% ipython --no-banner

In [1]: import numpy as np

In [2]: np.set_printoptions(suppress=True, linewidth=140)

In [3]: def rnd(a):
   ...:     return np.round(a, 3) + 0
   ...: 

In [4]: J = np.load("m.npy")

In [5]: rnd(J)
Out[5]: 
array([[ 0.889, -2.065, -2.769, -1.658],
       [-0.352,  2.854, -2.825,  2.583],
       [ 3.304, -0.918,  0.683,  2.458],
       [-2.975, -1.914, -0.179,  2.393]])

In [6]: vec = np.array([-1, 2, 0, -2])

In [7]: target = J @ vec

In [8]: rnd(target)
Out[8]: array([ -1.703,   0.894, -10.056,  -5.637])

In [9]: rnd(np.linalg.solve(J, J[:, 1]))
Out[9]: array([0., 1., 0., 0.])

In [10]: print(rnd(np.linalg.solve(J.T, J[1])))
[0. 1. 0. 0.]

In [11]: print(rnd(np.linalg.solve(J, target)))
[-1.  2.  0. -2.]

In [12]: rnd(np.linalg.solve(J, 3 * target))
Out[12]: array([-3.,  6.,  0., -6.])

In [13]: out = np.linalg.inv(J)

In [14]: print(np.allclose(out, J.T))
False

In [15]: rnd(J @ out)
Out[15]: 
array([[1., 0., 0., 0.],
       [0., 1., 0., 0.],
       [0., 0., 1., 0.],
       [0., 0., 0., 1.]])

In [16]: rnd(np.linalg.slogdet(J)[0])
Out[16]: np.float64(1.0)

In [17]: mat = np.array([[2, 0, -2, 3], [0, 1, 0, -2], [-2, 0, 5, -4], [3, -2, -4, 9]])

In [18]: left, sigma, vt = np.linalg.svd(mat)

In [19]: np.argmax(sigma[:-1] / (sigma[1:] + 1e-6)) + 1
Out[19]: np.int64(3)

In [20]: rnd(sigma)
Out[20]: array([12.907,  3.068,  1.   ,  0.025])

In [21]: out = left[:, :3] @ np.diag(sigma[:3]) @ vt[:3]

In [22]: rnd(np.linalg.norm(mat - out, 2)), rnd(sigma[3])
Out[22]: (np.float64(0.025), np.float64(0.025))

In [23]: rnd(np.linalg.norm(mat - out) / np.linalg.norm(mat))
Out[23]: np.float64(0.002)

In [24]: np.linalg.matrix_rank(out)
Out[24]: np.int64(3)

In [25]: rnd(np.abs(mat - out).max())
Out[25]: np.float64(0.016)

In [26]: out = np.array([[-5, -3], [-2, -4], [2, 4], [5, 0]])

In [27]: print(out.T @ mat.T)
[[  1 -12   0  26]
 [-14  -4  26 -17]]

In [28]: np.vstack([mat, out.T]).shape
Out[28]: (6, 4)

In [29]: np.linalg.matrix_rank(mat @ out)
Out[29]: np.int64(2)

In [30]: np.einsum("ij->j", mat)
Out[30]: array([ 3, -1, -1,  6])

In [31]: np.einsum("ij,ij->i", mat, mat)
Out[31]: array([ 17,   5,  45, 110])

In [32]: out @ mat
---------------------------------------------------------------------------
ValueError                                Traceback (most recent call last)
Cell In[32], line 1
----> 1 out @ mat

ValueError: matmul: Input operand 1 has a mismatch in its core dimension 0, with gufunc signature (n?,k),(k,m?)->(n?,m?) (size 4 is different from 2)
